% ipython --no-banner

In [1]: import numpy as np

In [2]: from numpy import linalg as LA

In [3]: np.set_printoptions(suppress=True, linewidth=160)

In [4]: F = np.loadtxt("block4.csv", delimiter=",")

In [5]: print(F)
[[ 1.  0.  0. -1. -1.  1.  2.]
 [ 2.  1.  0.  0. -1. -1.  1.]
 [ 1.  2.  1.  0.  0. -1. -1.]
 [-1.  1.  2.  1.  0.  0. -1.]
 [-1. -1.  1.  2.  1.  0.  0.]
 [ 0. -1. -1.  1.  2.  1.  0.]
 [ 0.  0. -1. -1.  1.  2.  1.]]

In [6]: print(np.round(LA.matrix_power(F, 3), 2))
[[ -2. -26. -25.  -3.  17.  26.  21.]
 [ 21.  -2. -26. -25.  -3.  17.  26.]
 [ 26.  21.  -2. -26. -25.  -3.  17.]
 [ 17.  26.  21.  -2. -26. -25.  -3.]
 [ -3.  17.  26.  21.  -2. -26. -25.]
 [-25.  -3.  17.  26.  21.  -2. -26.]
 [-26. -25.  -3.  17.  26.  21.  -2.]]

In [7]: print(np.round(np.abs(LA.eigvals(F)).max(), 2))
4.59

In [8]: print((F - F.T) / 2)
[[ 0.  -1.  -0.5  0.   0.   0.5  1. ]
 [ 1.   0.  -1.  -0.5  0.   0.   0.5]
 [ 0.5  1.   0.  -1.  -0.5  0.   0. ]
 [ 0.   0.5  1.   0.  -1.  -0.5  0. ]
 [ 0.   0.   0.5  1.   0.  -1.  -0.5]
 [-0.5  0.   0.   0.5  1.   0.  -1. ]
 [-1.  -0.5  0.   0.   0.5  1.   0. ]]

In [9]: print(np.round(LA.det(F), 2))
16.0

In [10]: print(np.allclose(F, F.T))
False

In [11]: x0 = np.array([0, -4, 0, -4, -4, 4, -2])

In [12]: print((F * x0).sum(axis=1))
[  8.  -6. -10.  -6.  -8.  -4.   6.]

In [13]: print(np.sign((F @ x0).round(6)))
[ 1. -1. -1. -1. -1. -1.  1.]

In [14]: print(F @ (2 * x0))
[ 16. -12. -20. -12. -16.  -8.  12.]

In [15]: print(F @ np.eye(7)[3])
[-1.  0.  0.  1.  2.  1. -1.]

In [16]: print(LA.norm(F @ x0) <= LA.norm(F, 2) * LA.norm(x0) + 1e-9)
True

In [17]: print(F * x0)
[[ 0. -0.  0.  4.  4.  4. -4.]
 [ 0. -4.  0. -0.  4. -4. -2.]
 [ 0. -8.  0. -0. -0. -4.  2.]
 [-0. -4.  0. -4. -0.  0.  2.]
 [-0.  4.  0. -8. -4.  0. -0.]
 [ 0.  4. -0. -4. -8.  4. -0.]
 [ 0. -0. -0.  4. -4.  8. -2.]]

In [18]: print(F @ x0)
[  8.  -6. -10.  -6.  -8.  -4.   6.]

In [19]: M2 = LA.inv(F)

In [20]: print(np.round(F @ M2, 2) + 0)
[[1. 0. 0. 0. 0. 0. 0.]
 [0. 1. 0. 0. 0. 0. 0.]
 [0. 0. 1. 0. 0. 0. 0.]
 [0. 0. 0. 1. 0. 0. 0.]
 [0. 0. 0. 0. 1. 0. 0.]
 [0. 0. 0. 0. 0. 1. 0.]
 [0. 0. 0. 0. 0. 0. 1.]]

In [21]: print(np.allclose(M2, F.T))
False

In [22]: print((np.abs(M2) > 1e-9).astype(int))
[[1 1 1 0 1 1 1]
 [1 1 1 1 0 1 1]
 [1 1 1 1 1 0 1]
 [1 1 1 1 1 1 0]
 [0 1 1 1 1 1 1]
 [1 0 1 1 1 1 1]
 [1 1 0 1 1 1 1]]

In [23]: r0 = np.array([-4, -6])

In [24]: print(np.array([np.convolve(row, r0, "same") for row in F]))
[[ -4.  -6.   0.   4.  10.   2. -14.]
 [ -8. -16.  -6.   0.   4.  10.   2.]
 [ -4. -14. -16.  -6.   0.   4.  10.]
 [  4.   2. -14. -16.  -6.   0.   4.]
 [  4.  10.   2. -14. -16.  -6.   0.]
 [  0.   4.  10.   2. -14. -16.  -6.]
 [  0.   0.   4.  10.   2. -14. -16.]]

In [25]: x0 = np.array([1, 0, 4, 5, 1, 1, 4])

In [26]: rhs = F @ x0

In [27]: print(rhs)
[ 4.  4.  0.  8. 14.  4. -2.]

In [28]: print(np.round(LA.solve(F, rhs), 2) + 0)
[1. 0. 4. 5. 1. 1. 4.]

In [29]: print(np.round(LA.solve(F.T, F[1]), 2) + 0)
[0. 1. 0. 0. 0. 0. 0.]

In [30]: print(np.round(LA.solve(F, F[:, 2]), 2) + 0)
[0. 0. 1. 0. 0. 0. 0.]

In [31]: print(np.round(LA.solve(F, rhs + F[:, 1]), 2))
[1. 1. 4. 5. 1. 1. 4.]

In [32]: m1 = np.load("m.npy")

In [33]: print(m1)
[[3. 1. 0.]
 [0. 3. 1.]
 [0. 0. 3.]]

In [34]: ev, evecs = LA.eig(m1)

In [35]: print(np.prod(ev))
27.0

In [36]: print(ev)
[3. 3. 3.]

In [37]: M2 = m1 / np.sqrt((m1 ** 2).mean(axis=1, keepdims=True))

In [38]: print(LA.matrix_rank(m1 - m1.mean(axis=1, keepdims=True)))
2

In [39]: print(LA.matrix_rank(M2) == LA.matrix_rank(m1))
True

In [40]: rng = np.random.default_rng(6660)

In [41]: labels = rng.permutation(3)

In [42]: print(labels)
[0 1 2]

In [43]: M2 = m1[labels][:, labels]

In [44]: print(np.allclose(M2, m1))
True

In [45]: print(M2)
[[3. 1. 0.]
 [0. 3. 1.]
 [0. 0. 3.]]

In [46]: print(round(LA.det(M2), 2), np.round(LA.det(m1[labels]), 2))
27.0 27.0

In [47]: r0 = np.array([3, -3, -2, 1])

In [48]: v = np.array([1, 0, -4, 0, 2, 0, 4, 1])

In [49]: J = r0[:, None] + v[None, :]

In [50]: print(J)
[[ 4  3 -1  3  5  3  7  4]
 [-2 -3 -7 -3 -1 -3  1 -2]
 [-1 -2 -6 -2  0 -2  2 -1]
 [ 2  1 -3  1  3  1  5  2]]

In [51]: M2 = J / np.sqrt((J ** 2).mean(axis=1, keepdims=True))

In [52]: print(M2[3].round(2))
[ 0.77  0.38 -1.15  0.38  1.15  0.38  1.92  0.77]

In [53]: print(J - J.mean(axis=1, keepdims=True))
[[ 0.5 -0.5 -4.5 -0.5  1.5 -0.5  3.5  0.5]
 [ 0.5 -0.5 -4.5 -0.5  1.5 -0.5  3.5  0.5]
 [ 0.5 -0.5 -4.5 -0.5  1.5 -0.5  3.5  0.5]
 [ 0.5 -0.5 -4.5 -0.5  1.5 -0.5  3.5  0.5]]

In [54]: print(LA.matrix_rank(M2) == LA.matrix_rank(J))
True
